In [1]: import numpy as np

In [2]: np.set_printoptions(suppress=True, linewidth=120)

In [3]: E = np.loadtxt("test6.csv", delimiter=",")

In [4]: E.round(1)
Out[4]: 
array([[-4.5, -2.3,  8.7],
       [-9.1, -3.1,  2.7],
       [-1.7,  0.5, -9.8],
       [-9.4, -2.7, -2.3],
       [ 8. ,  1.9,  5.7],
       [-9.4, -3.1,  1.7],
       [-0.6, -1.2,  9.9],
       [ 8.9,  2.4,  3.8],
       [ 9.5,  3. , -0.1],
       [-9.5, -2.9, -0.7],
       [-0.2, -1.1,  9.9],
       [-6.2, -2.7,  7.4],
       [-9.1, -3.1,  2.7],
       [-3.5, -0.1, -9.4],
       [-0.7, -1.2,  9.9],
       [ 2.3,  1.7, -9.6],
       [-8.7, -2.2, -4.4],
       [ 6.4,  2.7, -7.2],
       [ 3. , -0.1,  9.6],
       [ 1.6,  1.5, -9.7]])

In [5]: print(np.argsort(-np.linalg.norm(E, axis=0).round(6), kind="stable")[:3])
[2 0 1]

In [6]: print(np.linalg.matrix_rank(E, rtol=0.1))
2

In [7]: print(np.linalg.cond(E) > 100)
True

In [8]: rk = np.linalg.matrix_rank(E)

In [9]: rk
Out[9]: np.int64(2)

In [10]: N = np.linalg.svd(E)[2][rk:].T

In [11]: np.round(N[:, 0] / N[np.abs(N[:, 0]).round(6).argmax(), 0], 1)
Out[11]: array([-0.3,  1. ,  0.1])

In [12]: N.shape
Out[12]: (3, 1)

In [13]: [int(np.linalg.matrix_rank(E[:, :j + 1])) for j in range(3)]
Out[13]: [1, 2, 2]

In [14]: print(np.round(N @ N.T, 1) + 0)
[[ 0.1 -0.3  0. ]
 [-0.3  0.9  0.1]
 [ 0.   0.1  0. ]]

In [15]: print([int(np.linalg.matrix_rank(np.delete(E, i, axis=0))) for i in range(20)])
[2, 2, 2, 2, 2, 2, 2, 2, 2, 2, 2, 2, 2, 2, 2, 2, 2, 2, 2, 2]

In [16]: other = E / np.linalg.norm(E, axis=1, keepdims=True)

In [17]: cov = other @ other.T

In [18]: np.argwhere(np.triu(np.abs(cov) > 0.95, 1))
Out[18]: 
array([[ 0, 11],
       [ 0, 15],
       [ 0, 17],
       [ 0, 19],
       [ 1,  5],
       [ 1,  8],
       [ 1, 12],
       [ 2,  6],
       [ 2, 10],
       [ 2, 13],
       [ 2, 14],
       [ 2, 18],
       [ 3,  7],
       [ 3,  8],
       [ 3,  9],
       [ 3, 16],
       [ 4,  7],
       [ 4, 16],
       [ 5,  8],
       [ 5,  9],
       [ 5, 12],
       [ 6, 10],
       [ 6, 14],
       [ 6, 15],
       [ 6, 19],
       [ 7, 16],
       [ 8,  9],
       [ 8, 12],
       [10, 14],
       [10, 15],
       [10, 19],
       [11, 17],
       [13, 18],
       [14, 15],
       [14, 19],
       [15, 19]])

In [19]: cov[9].round(1) + 0
Out[19]: 
array([ 0.4,  0.9,  0.2,  1. , -0.9,  1. ,  0. , -0.9, -1. ,  1. ,  0. ,  0.6,  0.9,  0.4,  0. , -0.2,  0.9, -0.6,
       -0.3, -0.1])

In [20]: (cov - 2 * np.eye(20)).round(6).argmax(axis=1)
Out[20]: array([11, 12, 13,  9,  7,  1, 14,  4,  7,  3,  6,  0,  1,  2,  6, 19,  3, 15, 10, 15])

In [21]: round(np.degrees(np.arccos(np.clip(cov[9, 10], -1, 1))), 1)
Out[21]: np.float64(90.8)

In [22]: Ac = E - E.mean(axis=0)

In [23]: vecs = np.linalg.svd(Ac)[2][:2]

In [24]: other = Ac - Ac @ vecs.T @ vecs

In [25]: print(np.round(np.cov(Ac @ vecs.T, rowvar=False), 1) + 0)
[[54.   0. ]
 [ 0.  47.1]]

In [26]: round(np.linalg.norm(other) / np.linalg.norm(Ac), 1)
Out[26]: np.float64(0.0)

In [27]: np.round(other.std(axis=0), 1) + 0
Out[27]: array([0., 0., 0.])

In [28]: np.linalg.norm(other, axis=1).round(6).argmax()
Out[28]: np.int64(0)

In [29]: np.round((Ac @ vecs.T).std(axis=0), 1)
Out[29]: array([7.2, 6.7])

In [30]: J = np.maximum(np.array([[-4],
    ...:     [-4],
    ...:     [5],
    ...:     [0],
    ...:     [-5],
    ...:     [5],
    ...:     [-2],
    ...:     [4],
    ...:     [-4],
    ...:     [-3],
    ...:     [4],
    ...:     [5],
    ...:     [5],
    ...:     [-3],
    ...:     [-5],
    ...:     [-1],
    ...:     [3],
    ...:     [4],
    ...:     [2],
    ...:     [4],
    ...:     [-2],
    ...:     [-1],
    ...:     [-5]]) @ np.array([[1, 0, 0]]) + np.array([9, 5, 3]), 0)

In [31]: print(J)
[[ 5  5  3]
 [ 5  5  3]
 [14  5  3]
 [ 9  5  3]
 [ 4  5  3]
 [14  5  3]
 [ 7  5  3]
 [13  5  3]
 [ 5  5  3]
 [ 6  5  3]
 [13  5  3]
 [14  5  3]
 [14  5  3]
 [ 6  5  3]
 [ 4  5  3]
 [ 8  5  3]
 [12  5  3]
 [13  5  3]
 [11  5  3]
 [13  5  3]
 [ 7  5  3]
 [ 8  5  3]
 [ 4  5  3]]

In [32]: U, s, Vt = np.linalg.svd(J)

In [33]: vecs = Vt[:(s > 1e-8).sum()]

In [34]: rng = np.random.default_rng(720)

In [35]: vec = J[11] + -1 * J[19] + rng.integers(2) * np.eye(3)[2]

In [36]: print(vec)
[1. 0. 1.]

In [37]: round(np.linalg.norm(vec - vecs.T @ vecs @ vec), 1)
Out[37]: np.float64(0.9)

In [38]: arr = np.loadtxt("case9.csv", delimiter=",")

In [39]: arr
Out[39]: 
array([[ 10.,   3., -10.,  -6.],
       [  3.,   9.,  -3.,   0.],
       [-10.,  -3.,  11.,   6.],
       [ -6.,   0.,   6.,   4.]])

In [40]: # equal to its transpose

In [41]: th = np.radians(135)

In [42]: Rm = np.eye(4)

In [43]: Rm[2, 2] = Rm[3, 3] = np.cos(th)

In [44]: Rm[2, 3], Rm[3, 2] = -np.sin(th), np.sin(th)

In [45]: Rm.round(1)
Out[45]: 
array([[ 1. ,  0. ,  0. ,  0. ],
       [ 0. ,  1. ,  0. ,  0. ],
       [ 0. ,  0. , -0.7, -0.7],
       [ 0. ,  0. ,  0.7, -0.7]])

In [46]: other = arr @ Rm.T

In [47]: other.round(1)
Out[47]: 
array([[ 10. ,   3. ,  11.3,  -2.8],
       [  3. ,   9. ,   2.1,  -2.1],
       [-10. ,  -3. , -12. ,   3.5],
       [ -6. ,   0. ,  -7.1,   1.4]])
